% python3 -q
>>> import numpy as np
>>> from numpy import linalg as LA
>>> np.set_printoptions(precision=2, suppress=True, linewidth=160, legacy="1.25")
>>> K = np.loadtxt("layer14.csv", delimiter=",")
>>> K
array([[4., 1., 0., 0., 0., 0., 0., 0., 0., 0., 0., 0., 0.],
       [0., 4., 1., 0., 0., 0., 0., 0., 0., 0., 0., 0., 0.],
       [0., 0., 4., 1., 0., 0., 0., 0., 0., 0., 0., 0., 0.],
       [0., 0., 0., 4., 1., 0., 0., 0., 0., 0., 0., 0., 0.],
       [0., 0., 0., 0., 4., 1., 0., 0., 0., 0., 0., 0., 0.],
       [0., 0., 0., 0., 0., 4., 1., 0., 0., 0., 0., 0., 0.],
       [0., 0., 0., 0., 0., 0., 4., 1., 0., 0., 0., 0., 0.],
       [0., 0., 0., 0., 0., 0., 0., 4., 1., 0., 0., 0., 0.],
       [0., 0., 0., 0., 0., 0., 0., 0., 4., 1., 0., 0., 0.],
       [0., 0., 0., 0., 0., 0., 0., 0., 0., 4., 1., 0., 0.],
       [0., 0., 0., 0., 0., 0., 0., 0., 0., 0., 4., 1., 0.],
       [0., 0., 0., 0., 0., 0., 0., 0., 0., 0., 0., 4., 1.],
       [0., 0., 0., 0., 0., 0., 0., 0., 0., 0., 0., 0., 4.]])
>>> q, R = LA.qr(K)
>>> np.allclose(R.T @ R, K.T @ K)
True
>>> abs(R[0, 0]), np.round(LA.norm(K[:, 0]), 2)
(4.0, 4.0)
>>> q, V = LA.qr(K[:, :5])[0], LA.qr(K[:, 5:])[0]
>>> sv = LA.svd(q.T @ V, compute_uv=False)
>>> (sv > 0.9).sum()
0
>>> np.degrees(np.arccos(sv.clip(0, 1)))
array([75.52, 90.  , 90.  , 90.  , 90.  ])
>>> [int(LA.matrix_rank(LA.matrix_power(K, p))) for p in range(1, 14)]
[13, 13, 13, 13, 13, 13, 13, 13, 13, 13, 13, 13, 13]
>>> np.sort(LA.eigvals(K))
array([4., 4., 4., 4., 4., 4., 4., 4., 4., 4., 4., 4., 4.])
>>> out = LA.invert(K)
Traceback (most recent call last):
  File "<python-input-14>", line 1, in <module>
    out = LA.invert(K)
          ^^^^^^^^^
AttributeError: module 'numpy.linalg' has no attribute 'invert'
>>> out = LA.inv(K)
>>> round(LA.det(K) * LA.det(out), 2)
1.0
>>> np.round(LA.cond(K), 2)
1.64
>>> U, sv, VT = LA.svd(K, full_matrices=False)
>>> (sv > 1e-8).sum()
13
>>> np.allclose(U * sv @ VT, K)
True
>>> U.shape, sv.shape, VT.shape
((13, 13), (13,), (13, 13))
>>> np.cumsum(sv ** 2) / np.sum(sv ** 2)
array([0.11, 0.22, 0.33, 0.43, 0.52, 0.61, 0.68, 0.75, 0.81, 0.87, 0.91, 0.96, 1.  ])
>>> round(float(np.sqrt((sv ** 2).sum())), 2), round(float(LA.norm(K)), 2)
(14.83, 14.83)
>>> m1 = np.array([[0.4, 0.2, 0.0, 0.2, 0.0, 0.2, 0.0],
...     [0.2, 0.4, 0.2, 0.0, 0.0, 0.2, 0.0],
...     [0.0, 0.0, 0.67, 0.0, 0.0, 0.33, 0.0],
...     [0.0, 0.0, 0.0, 0.5, 0.5, 0.0, 0.0],
...     [0.0, 0.0, 0.0, 0.0, 1.0, 0.0, 0.0],
...     [0.0, 0.0, 0.0, 0.0, 0.0, 1.0, 0.0],
...     [0.0, 0.2, 0.2, 0.2, 0.2, 0.0, 0.2]])
>>> # a transition matrix
>>> gram = m1.T @ m1
>>> LA.eigvalsh(gram)[::-1]
array([1.4 , 1.3 , 0.48, 0.36, 0.19, 0.07, 0.02])
>>> np.diag(gram)
array([0.2 , 0.24, 0.53, 0.33, 1.29, 1.19, 0.04])
>>> LA.svd(m1, compute_uv=False) ** 2
array([1.4 , 1.3 , 0.48, 0.36, 0.19, 0.07, 0.02])
>>> LA.matrix_rank(gram)
7
>>> round(float(np.trace(gram)), 2), round(float((m1 ** 2).sum()), 2)
(3.82, 3.82)
>>> LA.norm(m1, axis=1)
array([0.53, 0.53, 0.75, 0.71, 1.  , 1.  , 0.45])
>>> round(LA.norm(m1) ** 2 / LA.norm(m1, 2) ** 2, 2)
2.73
>>> LA.norm(m1, axis=0)
array([0.45, 0.49, 0.73, 0.57, 1.14, 1.09, 0.2 ])
>>> LA.norm(m1, axis=1).argmax()
4
>>> round(float(LA.norm(m1, 2)), 2)
1.18
>>> round(LA.norm(m1, "nuc"), 2)
4.44
>>> W0 = np.load("arr.npy")
>>> W0
array([[0, 0, 0, 0, 0, 0, 0, 0, 0, 0, 0, 1],
       [0, 0, 0, 0, 1, 0, 0, 0, 0, 0, 0, 0],
       [0, 0, 0, 0, 0, 0, 0, 0, 0, 1, 0, 0],
       [0, 0, 0, 0, 0, 1, 0, 0, 0, 0, 0, 0],
       [0, 0, 0, 1, 0, 0, 0, 0, 0, 0, 0, 0],
       [1, 0, 0, 0, 0, 0, 0, 0, 0, 0, 0, 0],
       [0, 0, 0, 0, 0, 0, 0, 1, 0, 0, 0, 0],
       [0, 0, 0, 0, 0, 0, 0, 0, 0, 0, 1, 0],
       [0, 0, 0, 0, 0, 0, 0, 0, 1, 0, 0, 0],
       [0, 0, 1, 0, 0, 0, 0, 0, 0, 0, 0, 0],
       [0, 0, 0, 0, 0, 0, 1, 0, 0, 0, 0, 0],
       [0, 1, 0, 0, 0, 0, 0, 0, 0, 0, 0, 0]])
>>> gram = W0.T @ W0
>>> LA.svd(W0, compute_uv=False) ** 2
array([1., 1., 1., 1., 1., 1., 1., 1., 1., 1., 1., 1.])
>>> np.diag(gram)
array([1, 1, 1, 1, 1, 1, 1, 1, 1, 1, 1, 1])
>>> np.allclose(gram, gram.T)
True
>>> np.trace(gram), (W0 ** 2).sum()
(12, 12)
>>> LA.matrix_rank(gram)
12
>>> (W0 @ W0.T).shape
(12, 12)
>>> rng = np.random.default_rng(2907)
>>> labels = rng.permutation(12)
>>> labels
array([ 7,  9,  5,  4, 11,  3,  2,  8, 10,  0,  1,  6])
>>> out = W0[labels][:, labels]
>>> np.diag(out)
array([0, 0, 0, 0, 0, 0, 0, 1, 0, 0, 0, 0])
>>> np.sort(np.abs(LA.eigvals(out)))
array([1., 1., 1., 1., 1., 1., 1., 1., 1., 1., 1., 1.])
>>> np.round(LA.det(W0), 2)
1.0
>>> W0 @ W0
array([[0, 1, 0, 0, 0, 0, 0, 0, 0, 0, 0, 0],
       [0, 0, 0, 1, 0, 0, 0, 0, 0, 0, 0, 0],
       [0, 0, 1, 0, 0, 0, 0, 0, 0, 0, 0, 0],
       [1, 0, 0, 0, 0, 0, 0, 0, 0, 0, 0, 0],
       [0, 0, 0, 0, 0, 1, 0, 0, 0, 0, 0, 0],
       [0, 0, 0, 0, 0, 0, 0, 0, 0, 0, 0, 1],
       [0, 0, 0, 0, 0, 0, 0, 0, 0, 0, 1, 0],
       [0, 0, 0, 0, 0, 0, 1, 0, 0, 0, 0, 0],
       [0, 0, 0, 0, 0, 0, 0, 0, 1, 0, 0, 0],
       [0, 0, 0, 0, 0, 0, 0, 0, 0, 1, 0, 0],
       [0, 0, 0, 0, 0, 0, 0, 1, 0, 0, 0, 0],
       [0, 0, 0, 0, 1, 0, 0, 0, 0, 0, 0, 0]])
>>> np.sort(LA.eigvals(W0).real)
array([-1. , -1. , -0.5, -0.5, -0.5, -0.5,  0.5,  0.5,  1. ,  1. ,  1. ,  1. ])
>>> f = np.array([4, -2])
>>> np.convolve(W0[7], f)
array([ 0,  0,  0,  0,  0,  0,  0,  0,  0,  0,  4, -2,  0])
>>> np.correlate(W0[7], W0[2], "full")
array([0, 0, 0, 0, 0, 0, 0, 0, 0, 0, 0, 0, 1, 0, 0, 0, 0, 0, 0, 0, 0, 0, 0])
>>> np.array([np.convolve(row, f, "same") for row in W0])
array([[ 0,  0,  0,  0,  0,  0,  0,  0,  0,  0,  0,  4],
       [ 0,  0,  0,  0,  4, -2,  0,  0,  0,  0,  0,  0],
       [ 0,  0,  0,  0,  0,  0,  0,  0,  0,  4, -2,  0],
       [ 0,  0,  0,  0,  0,  4, -2,  0,  0,  0,  0,  0],
       [ 0,  0,  0,  4, -2,  0,  0,  0,  0,  0,  0,  0],
       [ 4, -2,  0,  0,  0,  0,  0,  0,  0,  0,  0,  0],
       [ 0,  0,  0,  0,  0,  0,  0,  4, -2,  0,  0,  0],
       [ 0,  0,  0,  0,  0,  0,  0,  0,  0,  0,  4, -2],
       [ 0,  0,  0,  0,  0,  0,  0,  0,  4, -2,  0,  0],
       [ 0,  0,  4, -2,  0,  0,  0,  0,  0,  0,  0,  0],
       [ 0,  0,  0,  0,  0,  0,  4, -2,  0,  0,  0,  0],
       [ 0,  4, -2,  0,  0,  0,  0,  0,  0,  0,  0,  0]])
>>> np.polyval(f, W0[7])
array([-2, -2, -2, -2, -2, -2, -2, -2, -2, -2,  2, -2])
>>> LA.norm(W0, axis=0)
array([1., 1., 1., 1., 1., 1., 1., 1., 1., 1., 1., 1.])
>>> W0[:, 11] @ W0[:, 4]
0
>>> A = np.array([[3.0, 2.0, 3.0, 2.0],
...     [1.0, -2.0, 1.0, 3.0],
...     [0.0, 0.0, 1.0, 0.0],
...     [0.0, 0.0, -2.0, 0.0]])
>>> A
array([[ 3.,  2.,  3.,  2.],
       [ 1., -2.,  1.,  3.],
       [ 0.,  0.,  1.,  0.],
       [ 0.,  0., -2.,  0.]])
>>> labels = rng.permutation(4)
>>> labels
array([0, 3, 2, 1])
>>> out = A[labels][:, labels]
>>> np.trace(out)
2.0
>>> np.allclose(out, A)
False
>>> out
array([[ 3.,  2.,  3.,  2.],
       [ 0.,  0., -2.,  0.],
       [ 0.,  0.,  1.,  0.],
       [ 1.,  3.,  1., -2.]])
>>> U, sv, VT = LA.svd(A)
>>> sv.round(2) + 0
array([5.66, 3.31, 1.74, 0.  ])
>>> out = U[:, :3] @ np.diag(sv[:3]) @ VT[:3]
>>> out.round(2) + 0
array([[ 3.,  2.,  3.,  2.],
       [ 1., -2.,  1.,  3.],
       [ 0.,  0.,  1.,  0.],
       [ 0.,  0., -2.,  0.]])
>>> np.round(LA.norm(A - out, 2), 2), round(sv[3], 2)
(0.0, 0.0)
>>> np.round(LA.norm(A - out) / LA.norm(A), 2)
0.0
>>> LA.matrix_rank(A, rtol=0.05)
3
>>> round(np.abs(A - out).max(), 2)
0.0
>>> M = np.load("case19.npy")
>>> M
array([[-5., -6.,  5., -2.],
       [-1., -3.,  1., -1.],
       [-4., -6.,  4., -4.],
       [-1.,  0.,  1., -4.]])
>>> # null space of dimension 1
>>> U, sv, VT = LA.svd(M)
>>> V = VT[:(sv > 1e-8).sum()]
>>> vec = M[3] + -1 * M[2] + rng.integers(2) * np.eye(4)[1]
>>> vec
array([ 3.,  6., -3.,  0.])
>>> LA.matrix_rank(np.vstack([M, vec]))
3
>>> np.allclose(V.T @ V @ vec, vec)
True
>>> np.diag(V.T @ V)
array([0.5, 1. , 0.5, 1. ])
